>>> import numpy as np
>>> np.set_printoptions(precision=3, suppress=True, linewidth=200, legacy="1.25")
>>> rd = lambda a: np.round(a, 3) + 0
>>> J = np.array([[4, 8, 0, 0, 0, 0],
...     [-9, 4, 0, 0, 0, 0],
...     [3, -4, 0, 0, 0, 0],
...     [0, 0, 4, 8, 0, 0],
...     [0, 0, -9, 4, 0, 0],
...     [0, 0, 3, -4, 0, 0],
...     [0, 0, 0, 0, 4, 8],
...     [0, 0, 0, 0, -9, 4],
...     [0, 0, 0, 0, 3, -4]])
>>> A2 = np.c_[J[:, :3] @ np.array([[0, -2, 1], [1, 0, 2], [2, 2, 2]]), np.array([0, 8, 8, 9, 5, 9, 8, 8, 4])]
>>> print(A2)
[[  8  -8  20   0]
 [  4  18  -1   8]
 [ -4  -6  -5   8]
 [  8   8   8   9]
 [-18 -18 -18   5]
 [  6   6   6   9]
 [  0   0   0   8]
 [  0   0   0   8]
 [  0   0   0   4]]
>>> print(np.linalg.matrix_rank(np.c_[J, A2]))
7
>>> Q, Rm = np.linalg.qr(J)
>>> print(rd(Q @ Rm))
[[ 4.  8.  0.  0.  0.  0.]
 [-9.  4.  0.  0.  0.  0.]
 [ 3. -4.  0.  0.  0.  0.]
 [ 0.  0.  4.  8.  0.  0.]
 [ 0.  0. -9.  4.  0.  0.]
 [ 0.  0.  3. -4.  0.  0.]
 [ 0.  0.  0.  0.  4.  8.]
 [ 0.  0.  0.  0. -9.  4.]
 [ 0.  0.  0.  0.  3. -4.]]
>>> print(rd(Q))
[[-0.389 -0.889  0.     0.     0.     0.   ]
 [ 0.874 -0.273  0.     0.     0.     0.   ]
 [-0.291  0.367  0.     0.     0.     0.   ]
 [ 0.     0.    -0.389 -0.889  0.     0.   ]
 [ 0.     0.     0.874 -0.273  0.     0.   ]
 [ 0.     0.    -0.291  0.367  0.     0.   ]
 [ 0.     0.     0.     0.    -0.389 -0.889]
 [ 0.     0.     0.     0.     0.874 -0.273]
 [ 0.     0.     0.     0.    -0.291  0.367]]
>>> print(rd(np.trace(Q @ Q.T)))
6.0
>>> print(J.reshape(2, -1))
[[ 4  8  0  0  0  0 -9  4  0  0  0  0  3 -4  0  0  0  0  0  0  4  8  0  0  0  0 -9]
 [ 4  0  0  0  0  3 -4  0  0  0  0  0  0  4  8  0  0  0  0 -9  4  0  0  0  0  3 -4]]
>>> T = J.reshape(9, 2, -1)
>>> print(np.einsum("ihd,ihd->ih", T, T))
[[80  0]
 [97  0]
 [25  0]
 [16 64]
 [81 16]
 [ 9 16]
 [ 0 80]
 [ 0 97]
 [ 0 25]]
>>> print(T.shape)
(9, 2, 3)
>>> print(T.transpose(1, 0, 2))
[[[ 4  8  0]
  [-9  4  0]
  [ 3 -4  0]
  [ 0  0  4]
  [ 0  0 -9]
  [ 0  0  3]
  [ 0  0  0]
  [ 0  0  0]
  [ 0  0  0]]

 [[ 0  0  0]
  [ 0  0  0]
  [ 0  0  0]
  [ 8  0  0]
  [ 4  0  0]
  [-4  0  0]
  [ 0  4  8]
  [ 0 -9  4]
  [ 0  3 -4]]]
>>> x0 = np.array([2, 9, 5, 9, 1, 9])
>>> a = np.maximum(J @ x0, 0)
>>> print(rd(np.tanh(J @ x0)))
[ 1.  1. -1.  1. -1. -1.  1.  1. -1.]
>>> print(J * (a > 1e-9)[:, None])
[[ 4  8  0  0  0  0]
 [-9  4  0  0  0  0]
 [ 0  0  0  0  0  0]
 [ 0  0  4  8  0  0]
 [ 0  0  0  0  0  0]
 [ 0  0  0  0  0  0]
 [ 0  0  0  0  4  8]
 [ 0  0  0  0 -9  4]
 [ 0  0  0  0  0  0]]
>>> print(J.T @ a)
[158 712 368 736  61 716]
>>> A = np.loadtxt("run11.csv", delimiter=",")
>>> print(A)
[[ 0.006  0.031  0.016 -0.048 -0.019  0.022]
 [ 6.001  0.    -3.012  5.963  5.979  5.967]
 [ 2.053  0.005 -1.047  1.981  2.048  1.968]
 [ 6.032  0.064 -3.072  6.04   6.084  6.054]
 [ 3.896  0.021 -1.929  4.091  3.982  3.967]]
>>> print(rd(A[4] @ A[0]))
-0.192
>>> print(rd(np.linalg.norm(A, axis=1)))
[ 0.066 12.329  4.16  12.489  8.199]
>>> print(rd(np.linalg.norm(A, "nuc")))
20.139
>>> print(rd(np.linalg.norm(A) ** 2 / np.linalg.norm(A, 2) ** 2))
1.0
>>> rng = np.random.default_rng(93556)
>>> A2 = A + rng.integers(-2, 3, (5, 1)) @ rng.integers(-2, 3, (1, 6))
>>> print(rd(A2))
[[ 2.006  0.031  4.016 -0.048  3.981 -1.978]
 [ 8.001  0.     0.988  5.963  9.979  3.967]
 [ 3.053  0.005  0.953  1.981  4.048  0.968]
 [ 8.032  0.064  0.928  6.04  10.084  4.054]
 [ 5.896  0.021  2.071  4.091  7.982  1.967]]
>>> print(rd(A2 - A))
[[ 2.  0.  4.  0.  4. -2.]
 [ 2.  0.  4.  0.  4. -2.]
 [ 1.  0.  2.  0.  2. -1.]
 [ 2.  0.  4.  0.  4. -2.]
 [ 2.  0.  4.  0.  4. -2.]]
>>> print(rd(np.linalg.svd(A2 - A, compute_uv=False)))
[13.038  0.     0.     0.     0.   ]
>>> print(np.abs(A2 - A).sum(axis=1))
[12. 12.  6. 12. 12.]
>>> A2 = A / np.linalg.norm(A, axis=1)
Traceback (most recent call last):
  File "<python-input-33>", line 1, in <module>
    A2 = A / np.linalg.norm(A, axis=1)
         ~~^~~~~~~~~~~~~~~~~~~~~~~~~~~
ValueError: operands could not be broadcast together with shapes (5,6) (5,) 
>>> A2 = A / np.linalg.norm(A, axis=1, keepdims=True)
>>> cov = A2 @ A2.T
>>> print(rd(np.degrees(np.arccos(np.clip(cov[3, 0], -1, 1)))))
109.993
>>> print(rd(cov[3]))
[-0.342  1.     1.     1.     1.   ]
>>> print(np.argwhere(np.triu(np.abs(cov) > 0.95, 1)))
[[1 2]
 [1 3]
 [1 4]
 [2 3]
 [2 4]
 [3 4]]
>>> print((np.abs(cov) > 0.9).astype(int))
[[1 0 0 0 0]
 [0 1 1 1 1]
 [0 1 1 1 1]
 [0 1 1 1 1]
 [0 1 1 1 1]]
>>> w1 = np.array([[1, -2, 1, -3, 3, -1],
...     [-2, -3, -3, -2, -3, 2],
...     [2, 2, 2, -1, -1, -3],
...     [1, -2, -3, -2, 3, 0],
...     [2, 1, -2, 3, -2, -3],
...     [-2, -1, -1, 2, 0, 2]])
>>> beta = np.array([-1, -2, -3, 0, -1, 2])
>>> act = np.maximum(A @ w1 + beta, 0)
>>> print((act > 0).astype(int))
[[0 0 0 0 0 1]
 [1 0 0 1 1 0]
 [1 0 0 1 1 1]
 [1 0 0 1 1 0]
 [1 0 0 1 1 0]]
>>> print((act > 0).mean(axis=0))
[0.8 0.  0.  0.8 0.8 0.4]
>>> C = np.array([[2, -2], [-1, -2], [2, -1], [2, 1], [-1, -2], [2, 0]])
>>> print(rd(act @ C))
[[  4.218   0.   ]
 [-10.11  -58.866]
 [ -2.086 -17.26 ]
 [ -9.952 -58.448]
 [ -6.835 -38.063]]
>>> print((act @ C).round(6).argmax(axis=1))
[0 0 0 0 0]
>>> F = np.loadtxt("out17.csv", delimiter=",")
>>> print(F)
[[-1.  0.  1.  2.  3.  4.  5.]
 [ 6.  7.  8.  9. 10. 11. 12.]
 [13. 14. 15. 16. 17. 18. 19.]
 [20. 21. 22. 23. 24. 25. 26.]
 [27. 28. 29. 30. 31. 32. 33.]
 [34. 35. 36. 37. 38. 39. 40.]
 [41. 42. 43. 44. 45. 46. 47.]
 [48. 49. 50. 51. 52. 53. 54.]
 [55. 56. 57. 58. 59. 60. 61.]]
>>> print([round(float(x), 3) for x in np.linalg.svd(F, compute_uv=False)[:3]])
[278.325, 8.182, 0.0]
>>> print(np.argsort(-np.linalg.norm(F, axis=0).round(6), kind="stable")[:3])
[6 5 4]
>>> def softmax(z):
...     e = np.exp(z - z.max(axis=-1, keepdims=True))
...     return e / e.sum(axis=-1, keepdims=True)
... 
>>> print(softmax(F).sum(axis=1))
[1. 1. 1. 1. 1. 1. 1. 1. 1.]
>>> S = F @ F.T / np.sqrt(7)
>>> print(softmax(S).round(6).argmax(axis=1))
[8 8 8 8 8 8 8 8 8]
>>> print(rd(softmax(S + np.triu(np.full(S.shape, -np.inf), 1))))
[[1. 0. 0. 0. 0. 0. 0. 0. 0.]
 [0. 1. 0. 0. 0. 0. 0. 0. 0.]
 [0. 0. 1. 0. 0. 0. 0. 0. 0.]
 [0. 0. 0. 1. 0. 0. 0. 0. 0.]
 [0. 0. 0. 0. 1. 0. 0. 0. 0.]
 [0. 0. 0. 0. 0. 1. 0. 0. 0.]
 [0. 0. 0. 0. 0. 0. 1. 0. 0.]
 [0. 0. 0. 0. 0. 0. 0. 1. 0.]
 [0. 0. 0. 0. 0. 0. 0. 0. 1.]]
>>> left, sv, Vh = np.linalg.svd(F)
>>> print(rd(sv))
[278.325   8.182   0.      0.      0.      0.      0.   ]
>>> A2 = left[:, :2] @ np.diag(sv[:2]) @ Vh[:2]
>>> print(rd(np.linalg.norm(F - A2) / np.linalg.norm(F)))
0.0
>>> print(rd(A2))
[[-1.  0.  1.  2.  3.  4.  5.]
 [ 6.  7.  8.  9. 10. 11. 12.]
 [13. 14. 15. 16. 17. 18. 19.]
 [20. 21. 22. 23. 24. 25. 26.]
 [27. 28. 29. 30. 31. 32. 33.]
 [34. 35. 36. 37. 38. 39. 40.]
 [41. 42. 43. 44. 45. 46. 47.]
 [48. 49. 50. 51. 52. 53. 54.]
 [55. 56. 57. 58. 59. 60. 61.]]
>>> print(rd(np.abs(F - A2).max()))
0.0
>>> print(np.abs(F).max())
61.0
>>> print(np.unravel_index(np.abs(F).argmax(), F.shape))
(8, 6)
>>> print(rd(np.linalg.svd(F, compute_uv=False)))
[278.325   8.182   0.      0.      0.      0.      0.   ]
>>> print(F.sum(axis=0))
[243. 252. 261. 270. 279. 288. 297.]
>>> print(F - F[0])
[[ 0.  0.  0.  0.  0.  0.  0.]
 [ 7.  7.  7.  7.  7.  7.  7.]
 [14. 14. 14. 14. 14. 14. 14.]
 [21. 21. 21. 21. 21. 21. 21.]
 [28. 28. 28. 28. 28. 28. 28.]
 [35. 35. 35. 35. 35. 35. 35.]
 [42. 42. 42. 42. 42. 42. 42.]
 [49. 49. 49. 49. 49. 49. 49.]
 [56. 56. 56. 56. 56. 56. 56.]]
>>> print(np.diff(F, axis=0))
[[7. 7. 7. 7. 7. 7. 7.]
 [7. 7. 7. 7. 7. 7. 7.]
 [7. 7. 7. 7. 7. 7. 7.]
 [7. 7. 7. 7. 7. 7. 7.]
 [7. 7. 7. 7. 7. 7. 7.]
 [7. 7. 7. 7. 7. 7. 7.]
 [7. 7. 7. 7. 7. 7. 7.]
 [7. 7. 7. 7. 7. 7. 7.]]
>>> A2 = F + rng.integers(-2, 3, (9, 2)) @ rng.integers(-2, 3, (2, 7))
>>> print(A2)
[[-1. -5. -3.  4.  9.  5.  2.]
 [ 4. 11. 12.  7.  6. 11. 16.]
 [16. 13. 13. 17. 17. 17. 16.]
 [21. 19. 20. 24. 26. 25. 24.]
 [28. 26. 27. 31. 33. 32. 31.]
 [28. 37. 40. 35. 38. 41. 46.]
 [38. 43. 45. 43. 45. 47. 50.]
 [48. 44. 46. 53. 58. 54. 51.]
 [57. 62. 61. 56. 51. 58. 63.]]
>>> print(A2 - F)
[[ 0. -5. -4.  2.  6.  1. -3.]
 [-2.  4.  4. -2. -4.  0.  4.]
 [ 3. -1. -2.  1.  0. -1. -3.]
 [ 1. -2. -2.  1.  2.  0. -2.]
 [ 1. -2. -2.  1.  2.  0. -2.]
 [-6.  2.  4. -2.  0.  2.  6.]
 [-3.  1.  2. -1.  0.  1.  3.]
 [ 0. -5. -4.  2.  6.  1. -3.]
 [ 2.  6.  4. -2. -8. -2.  2.]]
>>> print(rd(np.linalg.svd(A2 - F, compute_uv=False)))
[21.199 11.072  0.     0.     0.     0.     0.   ]
>>> feats = np.load("block8.npy")
>>> print(feats)
[[ 36 -14  -6 -19  23  23 -21 -38  35]
 [-18  21   3   6  27  27   0 -30  21]
 [ -6  12   6   2  24  34 -10 -30  22]
 [ -9  16  -1   1  28  23  -1 -33  25]
 [ 15   5 -12 -13  37  18  -5 -49  42]]
>>> r = np.linalg.matrix_rank(feats)
>>> print(r)
3
>>> null = np.linalg.svd(feats)[2][r:].T
>>> print([int(np.linalg.matrix_rank(feats[:i])) for i in range(1, len(feats) + 1)])
[1, 2, 3, 3, 3]
>>> print(np.allclose(feats @ null, 0))
True
>>> A2 = J + rng.integers(-2, 3, (9, 3)) @ rng.integers(-2, 3, (3, 6))
>>> print(A2)
[[ -2   9   3  -6   1  -6]
 [-17   3   5  -5   2  -8]
 [  5  -4   4  -1   3   2]
 [ -8  -1   9   3   2  -8]
 [  6   5 -18   4  -5   6]
 [ 12   2  -3   2  -2  12]
 [ -2  -1  -1   1   3   6]
 [ -8   2   2  -8  -9  -4]
 [ -6   4   0  -9   2 -10]]
>>> print(np.abs(A2 - J).sum(axis=1))
[23 29 12 29 31 40  8 28 26]
>>> t = np.radians(29)
>>> Rm = np.eye(9)
>>> Rm[0, 0] = Rm[8, 8] = np.cos(t)
>>> Rm[0, 8], Rm[8, 0] = -np.sin(t), np.sin(t)
>>> print(rd(Rm))
[[ 0.875  0.     0.     0.     0.     0.     0.     0.    -0.485]
 [ 0.     1.     0.     0.     0.     0.     0.     0.     0.   ]
 [ 0.     0.     1.     0.     0.     0.     0.     0.     0.   ]
 [ 0.     0.     0.     1.     0.     0.     0.     0.     0.   ]
 [ 0.     0.     0.     0.     1.     0.     0.     0.     0.   ]
 [ 0.     0.     0.     0.     0.     1.     0.     0.     0.   ]
 [ 0.     0.     0.     0.     0.     0.     1.     0.     0.   ]
 [ 0.     0.     0.     0.     0.     0.     0.     1.     0.   ]
 [ 0.485  0.     0.     0.     0.     0.     0.     0.     0.875]]
>>> A2 = feats @ Rm.T
>>> print(np.allclose(feats @ feats.T, A2 @ A2.T))
True
>>> print(rd(np.linalg.det(Rm)), rd(np.trace(Rm)))
1.0 8.749
>>> print(rd(A2))
[[ 14.518 -14.     -6.    -19.     23.     23.    -21.    -38.     48.065]
 [-25.924  21.      3.      6.     27.     27.      0.    -30.      9.64 ]
 [-15.914  12.      6.      2.     24.     34.    -10.    -30.     16.333]
 [-19.992  16.     -1.      1.     28.     23.     -1.    -33.     17.502]
 [ -7.243   5.    -12.    -13.     37.     18.     -5.    -49.     44.006]]
>>> print(np.argsort(-np.linalg.norm(A2, axis=0).round(6), kind="stable")[:3])
[7 8 4]
>>> print(np.linalg.cond(A2) > 100)
True
>>> print(rd(np.linalg.norm(feats, 2) / np.linalg.norm(feats)))
0.908
>>> print([round(float(x), 3) for x in np.linalg.svd(feats, compute_uv=False)[:3]])
[137.49, 59.207, 22.495]
>>> z = rng.integers(0, 2, 7)
>>> K = np.array([[-5, 1, 3, 0, 5, 2, 3],
...     [-1, -1, -3, 2, -1, 3, -5],
...     [-5, -1, 3, 4, -1, 3, -2],
...     [3, 0, -1, 5, -5, 3, -5],
...     [5, -2, -1, -1, -3, -2, 5],
...     [4, -3, 1, 5, 5, 1, 5],
...     [-3, 2, -5, 0, -2, -2, -2]]) * (z[:, None] == z)
>>> print(K)
[[-5  0  3  0  5  2  0]
 [ 0 -1  0  0  0  0 -5]
 [-5  0  3  4 -1  3  0]
 [ 3  0 -1  5 -5  3  0]
 [ 5  0 -1 -1 -3 -2  0]
 [ 4  0  1  5  5  1  0]
 [ 0  2  0  0  0  0 -2]]
>>> x0 = np.array([-5, -2, -3, 2, 4, 4, 0])
>>> rhs = K @ x0
>>> beta, lr = np.zeros(7), 1 / np.linalg.norm(K, 2) ** 2
>>> for i in range(4):
...     beta -= lr * K.T @ (K @ beta - rhs)
...     if i % 1 == 0: print(i, round(np.linalg.norm(K @ beta - rhs), 3))
... 
0 12.241
1 10.473
2 9.998
3 9.74
>>> print(rd(np.linalg.cond(K)))
11.492
>>> w1 = np.array([[0, 0, 1, 2, 3, 0],
...     [-2, 2, 1, -2, 0, 0],
...     [-1, 1, -3, 1, 2, 2],
...     [-2, 1, 1, 3, -2, 2],
...     [2, -2, 3, 0, 2, -1],
...     [-2, 3, -2, 2, -2, -3],
...     [0, 2, -1, -2, 3, 0]])
>>> beta = np.array([0, 1, 0, 0, 1, 2])
>>> act = np.maximum(K @ w1 + beta, 0)
>>> print((act > 0).astype(int))
[[1 0 0 0 0 0]
 [1 0 1 1 0 1]
 [0 1 0 1 0 1]
 [0 1 0 1 0 1]
 [1 0 1 1 1 1]
 [0 0 1 1 1 1]
 [0 1 1 0 0 1]]
>>> print(act)
[[ 3  0  0  0  0  0]
 [ 2  0  4 12  0  2]
 [ 0 19  0 11  0  8]
 [ 0 24  0 26  0  6]
 [ 1  0  2  2 14  7]
 [ 0  0 19 26 13  6]
 [ 0  1  4  0  0  2]]
>>> C = np.array([[1, 1], [3, 3], [3, 3], [2, 2], [1, 3], [1, 1]])
>>> print(w1 @ C)
[[10 16]
 [ 3  3]
 [-1  3]
 [10  6]
 [ 6 10]
 [ 0 -4]
 [ 2  8]]
>>> print((act @ C).round(6).argmax(axis=1))
[0 0 0 0 1 1 0]
